% ipython --no-banner

In [1]: import numpy as np

In [2]: import numpy.linalg as la

In [3]: np.set_printoptions(precision=1, suppress=True, linewidth=100, legacy="1.25")

In [4]: A = np.loadtxt("arr.csv", delimiter=",")

In [5]: A
Out[5]: 
array([[-5., -2.,  0.],
       [-8., -4.,  0.],
       [ 0.,  0.,  2.]])

In [6]: rng = np.random.default_rng(717409)

In [7]: z = rng.permutation(3)

In [8]: A2 = A[:, z] * rng.choice([-1, 1], 3)

In [9]: A2
Out[9]: 
array([[-2.,  5., -0.],
       [-4.,  8., -0.],
       [ 0., -0., -2.]])

In [10]: Uu, _, Vh = la.svd(A.T @ A2)

In [11]: np.round(Uu @ Vh, 1) + 0
Out[11]: 
array([[ 0., -1.,  0.],
       [ 1.,  0.,  0.],
       [ 0.,  0., -1.]])

In [12]: np.round(la.lstsq(A, A2)[0], 1) + 0
Out[12]: 
array([[ 0., -1.,  0.],
       [ 1.,  0.,  0.],
       [ 0.,  0., -1.]])

In [13]: W0 = np.load("run8.npy")

In [14]: W0
Out[14]: 
array([[ 4.,  3.,  1., -2.],
       [ 3., 12.,  3., -6.],
       [ 1.,  3.,  4., -2.],
       [-2., -6., -2.,  7.]])

In [15]: w, vecs = la.eigh(W0)

In [16]: vec = np.array([-3, -2, 2, -2])

In [17]: vec @ W0 @ vec
Out[17]: 72.0

In [18]: np.abs(W0).sum(axis=1).max(), np.abs(w).max()
Out[18]: (24.0, 18.0)

In [19]: w, vecs = la.eig(A)

In [20]: np.sort(la.eigvals(A @ A))
Out[20]: array([ 0.2,  4. , 72.8])
